>>> import numpy as np
>>> import numpy.linalg as la
>>> np.set_printoptions(suppress=True, linewidth=200)
>>> def rd(a):
...     return np.round(a, 2) + 0
... 
>>> W0 = np.array([[0, 0, 0, 0, 0, 0],
...     [0, 4, -4, -2, 4, -4],
...     [0, -4, 4, 2, -4, 4],
...     [0, -2, 2, 1, -2, 2],
...     [0, 4, -4, -2, 4, -4],
...     [0, -4, 4, 2, -4, 4]])
>>> w, V = la.eigh(W0)
>>> rd(la.eigvalsh(W0 @ W0))
array([  0.,   0.,   0.,   0.,   0., 289.])
>>> np.abs(V[:, -1]).round(6).argmax()
np.int64(1)
>>> (w > 1e-8).sum(), (w < -1e-8).sum()
(np.int64(1), np.int64(0))
>>> rd(w)
array([ 0.,  0.,  0.,  0.,  0., 17.])
>>> rd(V.T @ W0 @ V)
array([[ 0.,  0.,  0.,  0.,  0.,  0.],
       [ 0.,  0.,  0.,  0.,  0.,  0.],
       [ 0.,  0.,  0.,  0.,  0.,  0.],
       [ 0.,  0.,  0.,  0.,  0.,  0.],
       [ 0.,  0.,  0.,  0.,  0.,  0.],
       [ 0.,  0.,  0.,  0.,  0., 17.]])
>>> rd(la.eigvalsh(W0 + 5 * np.eye(6)))
array([ 5.,  5.,  5.,  5.,  5., 22.])
>>> U, sv, Vt = la.svd(W0, full_matrices=False)
>>> rd(U.T @ U)
array([[1., 0., 0., 0., 0., 0.],
       [0., 1., 0., 0., 0., 0.],
       [0., 0., 1., 0., 0., 0.],
       [0., 0., 0., 1., 0., 0.],
       [0., 0., 0., 0., 1., 0.],
       [0., 0., 0., 0., 0., 1.]])
>>> rd(np.sqrt((sv ** 2).sum())), rd(la.norm(W0))
(np.float64(17.0), np.float64(17.0))
>>> rd(Vt @ Vt.T)
array([[1., 0., 0., 0., 0., 0.],
       [0., 1., 0., 0., 0., 0.],
       [0., 0., 1., 0., 0., 0.],
       [0., 0., 0., 1., 0., 0.],
       [0., 0., 0., 0., 1., 0.],
       [0., 0., 0., 0., 0., 1.]])
>>> np.allclose(U * sv @ Vt, W0)
True
>>> rd(sv / sv[0])
array([1., 0., 0., 0., 0., 0.])
>>> W = np.array([[0, 4, 8], [2, 7, 4], [7, 4, 9], [1, 4, 3], [4, 4, 7], [9, 7, 3]])
>>> b = np.array([0, 6, 2])
>>> act = np.maximum(W0 @ W + b, 0)
>>> rd((act > 0).mean(axis=0))
array([0.5 , 0.67, 0.67])
>>> act
array([[ 0,  6,  2],
       [ 0,  0,  0],
       [42, 14, 12],
       [21, 10,  7],
       [ 0,  0,  0],
       [42, 14, 12]])
>>> (act > 0).astype(int)
array([[0, 1, 1],
       [0, 0, 0],
       [1, 1, 1],
       [1, 1, 1],
       [0, 0, 0],
       [1, 1, 1]])
>>> la.matrix_rank(act)
np.int64(2)
>>> basis = np.array([[-4, -1, -3], [-3, -2, 4], [1, 0, 2]])
>>> act @ basis
array([[ -16,  -12,   28],
       [   0,    0,    0],
       [-198,  -70,  -46],
       [-107,  -41,   -9],
       [   0,    0,    0],
       [-198,  -70,  -46]])
>>> (act @ basis).round(6).argmax(axis=1)
array([2, 0, 2, 2, 0, 2])
>>> F = np.load("run18.npy")
>>> F
array([[ 9.,  2.,  0.,  0.,  0.,  0.],
       [-6.,  9.,  0.,  0.,  0.,  0.],
       [ 0.,  0.,  2.,  2.,  2.,  1.],
       [ 0.,  0.,  1.,  0.,  0.,  2.],
       [ 0.,  0.,  0.,  2.,  1.,  2.],
       [ 0.,  0.,  1.,  1.,  1.,  2.]])
>>> rng = np.random.default_rng(960)
>>> A2 = F + rng.integers(-2, 3, (6, 5)) @ rng.integers(-2, 3, (5, 6))
>>> A2
array([[ 11.,   7.,  -1.,  -5., -12.,   8.],
       [ -9.,  10.,   0.,   4.,   2.,   7.],
       [  0.,  -5.,   9.,   5.,   5.,  -9.],
       [  0.,   4.,   1.,  -6., -13.,   8.],
       [  5.,  -1.,   3.,   6.,  -3.,   4.],
       [  2.,  -3.,  10.,   8.,   1.,   0.]])
>>> la.matrix_rank(A2 - F, tol=1e-8)
np.int64(5)
>>> data = np.array([[-1.88, 0.97, -1.38],
...     [0.17, 1.06, 0.66],
...     [2.7, -0.37, -0.14],
...     [4.34, -3.65, -5.53],
...     [4.32, -4.9, -4.12],
...     [0.62, 1.75, 0.01],
...     [3.12, -4.83, -1.4],
...     [3.27, -3.19, -2.12],
...     [1.43, -0.17, -0.15],
...     [3.91, -4.61, -4.59],
...     [5.87, -5.63, -2.24]])
>>> blk = np.stack([data, -1 * data, data[::-1]])
>>> (blk @ data.T).shape
(3, 11, 11)
>>> blk.sum(axis=0)
array([[ 5.87, -5.63, -2.24],
       [ 3.91, -4.61, -4.59],
       [ 1.43, -0.17, -0.15],
       [ 3.27, -3.19, -2.12],
       [ 3.12, -4.83, -1.4 ],
       [ 0.62,  1.75,  0.01],
       [ 4.32, -4.9 , -4.12],
       [ 4.34, -3.65, -5.53],
       [ 2.7 , -0.37, -0.14],
       [ 0.17,  1.06,  0.66],
       [-1.88,  0.97, -1.38]])
>>> la.matrix_rank(blk.reshape(3, -1))
np.int64(2)
>>> la.matrix_rank(blk)
array([3, 3, 3])
>>> rd(np.einsum("bij,cij->bc", blk, blk))
array([[ 332.51, -332.51,  130.97],
       [-332.51,  332.51, -130.97],
       [ 130.97, -130.97,  332.51]])
>>> hat = data @ la.solve(data.T @ data, data.T)
>>> rd(hat @ data[:, 2])
array([-1.38,  0.66, -0.14, -5.53, -4.12,  0.01, -1.4 , -2.12, -0.15, -4.59, -2.24])
>>> rd(np.diag(hat))
array([0.29, 0.08, 0.34, 0.52, 0.22, 0.31, 0.37, 0.09, 0.1 , 0.27, 0.42])
>>> la.matrix_rank(np.eye(11) - hat)
np.int64(8)
>>> rd(la.eigvalsh(hat))
array([0., 0., 0., 0., 0., 0., 0., 0., 1., 1., 1.])
>>> A2 = data / np.sqrt((data ** 2).mean(axis=1, keepdims=True))
>>> la.matrix_rank(A2) == la.matrix_rank(data)
np.True_
>>> O, _ = la.qr(np.array([[0.0, 0.3], [-0.7, -0.3]]))
>>> arr = 2 * O
>>> arr
array([[0., 2.],
       [2., 0.]])
>>> rd(la.eigvals(arr))
array([ 2., -2.])
>>> rd(la.det(2 * arr)), rd(la.det(arr))
(np.float64(-16.0), np.float64(-4.0))
>>> rd(la.det(arr.T))
np.float64(-4.0)
>>> rd(la.det(arr[::-1]))
np.float64(4.0)
>>> rd(la.eigvals(arr).sum().real)
np.float64(0.0)
>>> rd(la.eigvalsh(arr).min())
np.float64(-2.0)
>>> np.all(la.eigvalsh(arr) > 0)
np.False_
>>> [round(float(la.det(arr[:i, :i])), 2) + 0 for i in range(1, 3)]
[0.0, -4.0]
>>> A = np.array([[5, 0, 5, 2, 0, 4],
...     [1, 4, 1, -3, 4, 3],
...     [-4, -1, -5, -1, -5, 3],
...     [2, 5, 2, -3, 2, 2],
...     [-1, 1, 1, -1, 3, 2],
...     [3, 4, 1, -2, 1, 5]])
>>> A
array([[ 5,  0,  5,  2,  0,  4],
       [ 1,  4,  1, -3,  4,  3],
       [-4, -1, -5, -1, -5,  3],
       [ 2,  5,  2, -3,  2,  2],
       [-1,  1,  1, -1,  3,  2],
       [ 3,  4,  1, -2,  1,  5]])
>>> vec = np.array([0, -2, -3, -3, -1, 2])
>>> rhs = A @ vec
>>> b, lr = np.zeros(6), 1 / la.norm(A, 2) ** 2
>>> for i in range(15):
...     b -= lr * A.T @ (A @ b - rhs)
...     if i % 5 == 0: print(i, round(la.norm(A @ b - rhs), 2))
... 
0 18.4
5 3.14
10 2.17
>>> rd(b)
array([-1.49,  0.17, -2.25, -0.86, -1.54,  1.86])
>>> def softmax(z):
...     e = np.exp(z - z.max(axis=-1, keepdims=True))
...     return e / e.sum(axis=-1, keepdims=True)
... 
>>> rd(softmax(A).sum(axis=1))
array([1., 1., 1., 1., 1., 1.])
>>> rd(softmax(A[0] + 5))
array([0.41, 0.  , 0.41, 0.02, 0.  , 0.15])
>>> S = A @ A.T / np.sqrt(6)
>>> rd(softmax(S))
array([[1.  , 0.  , 0.  , 0.  , 0.  , 0.  ],
       [0.  , 0.84, 0.  , 0.11, 0.  , 0.05],
       [0.  , 0.  , 1.  , 0.  , 0.  , 0.  ],
       [0.  , 0.2 , 0.  , 0.67, 0.  , 0.13],
       [0.  , 0.88, 0.  , 0.05, 0.03, 0.03],
       [0.  , 0.01, 0.  , 0.02, 0.  , 0.97]])
>>> F.reshape(2, -1)
array([[ 9.,  2.,  0.,  0.,  0.,  0., -6.,  9.,  0.,  0.,  0.,  0.,  0.,  0.,  2.,  2.,  2.,  1.],
       [ 0.,  0.,  1.,  0.,  0.,  2.,  0.,  0.,  0.,  2.,  1.,  2.,  0.,  0.,  1.,  1.,  1.,  2.]])
>>> F.reshape(-1, 2)
array([[ 9.,  2.],
       [ 0.,  0.],
       [ 0.,  0.],
       [-6.,  9.],
       [ 0.,  0.],
       [ 0.,  0.],
       [ 0.,  0.],
       [ 2.,  2.],
       [ 2.,  1.],
       [ 0.,  0.],
       [ 1.,  0.],
       [ 0.,  2.],
       [ 0.,  0.],
       [ 0.,  2.],
       [ 1.,  2.],
       [ 0.,  0.],
       [ 1.,  1.],
       [ 1.,  2.]])
>>> F.ravel(order="F")
array([ 9., -6.,  0.,  0.,  0.,  0.,  2.,  9.,  0.,  0.,  0.,  0.,  0.,  0.,  2.,  1.,  0.,  1.,  0.,  0.,  2.,  0.,  2.,  1.,  0.,  0.,  2.,  0.,  1.,  1.,  0.,  0.,  1.,  2.,  2.,  2.])
>>> blk = F.reshape(6, 2, -1)
>>> blk.sum(axis=1)
array([[ 9.,  2.,  0.],
       [-6.,  9.,  0.],
       [ 2.,  2.,  3.],
       [ 0.,  0.,  3.],
       [ 2.,  1.,  2.],
       [ 1.,  1.,  3.]])
>>> np.allclose(A @ A.T, A.T @ A)
False
>>> A @ A
array([[ 21,  21,   8,  -9, -17,  59],
       [  4,  16,   5, -12,  20,  36],
       [ 11,   3,   0,   2,   7, -31],
       [  5,  13,   3, -10,  12,  37],
       [ -7,   9,  -6, -10,   8,  16],
       [ 25,  26,  16, -12,  15,  50]])
>>> rd(np.sort(np.abs(la.eigvals(A))))
array([0.98, 0.98, 3.84, 3.84, 4.69, 9.03])
>>> rd(np.abs(la.eigvals(A)).max())
np.float64(9.03)
>>> (A + A.T) / 2
array([[ 5. ,  0.5,  0.5,  2. , -0.5,  3.5],
       [ 0.5,  4. ,  0. ,  1. ,  2.5,  3.5],
       [ 0.5,  0. , -5. ,  0.5, -2. ,  2. ],
       [ 2. ,  1. ,  0.5, -3. ,  0.5,  0. ],
       [-0.5,  2.5, -2. ,  0.5,  3. ,  1.5],
       [ 3.5,  3.5,  2. ,  0. ,  1.5,  5. ]])
>>> W = np.array([[0, 2], [1, -2], [-1, -1], [1, 0], [-2, 2], [1, 0]])
>>> b = np.array([3, 1])
>>> act = np.maximum(A @ W + b, 0)
>>> la.matrix_rank(act)
np.int64(2)
>>> basis = np.array([[4, 3], [2, 3]])
>>> W @ basis
array([[ 4,  6],
       [ 0, -3],
       [-6, -6],
       [ 4,  3],
       [-4,  0],
       [ 4,  3]])
>>> mat = np.array([[0, 0, 0, -6, 4, 2],
...     [0, 0, 0, -4, 4, -6],
...     [0, 0, 0, 2, 0, -6],
...     [6, -4, -2, 3, -2, -1],
...     [4, -4, 6, 2, -2, 3],
...     [-2, 0, 6, -1, 0, 3]])
>>> rd(np.abs(la.eigvals(mat)).max())
np.float64(8.24)
>>> la.matrix_power(mat, 2)
array([[-24,   8,  48, -12,   4,  24],
       [  4,   0,  -4,   2,   0,  -2],
       [ 24,  -8, -40,  12,  -4, -20],
       [ 12,  -4, -24, -18,   6,  36],
       [ -2,   0,   2,   3,   0,  -3],
       [-12,   4,  20,  18,  -6, -30]])
>>> A2 = np.array([[-2, -2, -1],
...     [-2, 2, 2],
...     [-2, 2, 2],
...     [2, 0, -1],
...     [0, 1, 1],
...     [-2, 0, -1]])
>>> np.einsum("ik,kj->ji", mat, A2)
array([[-16,   4,  16,   8, -14, -16],
       [  4,   4,   0, -26,  -6,  16],
       [  8,  14,   4, -22,  -7,  12]])
>>> np.vstack([mat, A2.T]).shape
(9, 6)
>>> la.matrix_rank(mat @ A2)
np.int64(3)
>>> M = np.array([[-1, -2, 1, -2, 3],
...     [-1, 2, 1, -2, 2],
...     [0, 2, -1, -1, -3],
...     [-1, -1, 2, -1, -2],
...     [-1, -1, -3, -2, 1]])
>>> M[-1] = M[0] + 2 * M[1]
>>> M
array([[-1, -2,  1, -2,  3],
       [-1,  2,  1, -2,  2],
       [ 0,  2, -1, -1, -3],
       [-1, -1,  2, -1, -2],
       [-3,  2,  3, -6,  7]])
>>> idx = rng.permutation(5)
>>> idx
array([2, 0, 4, 1, 3])
>>> A2 = M[idx][:, idx]
>>> np.trace(A2)
np.int64(6)
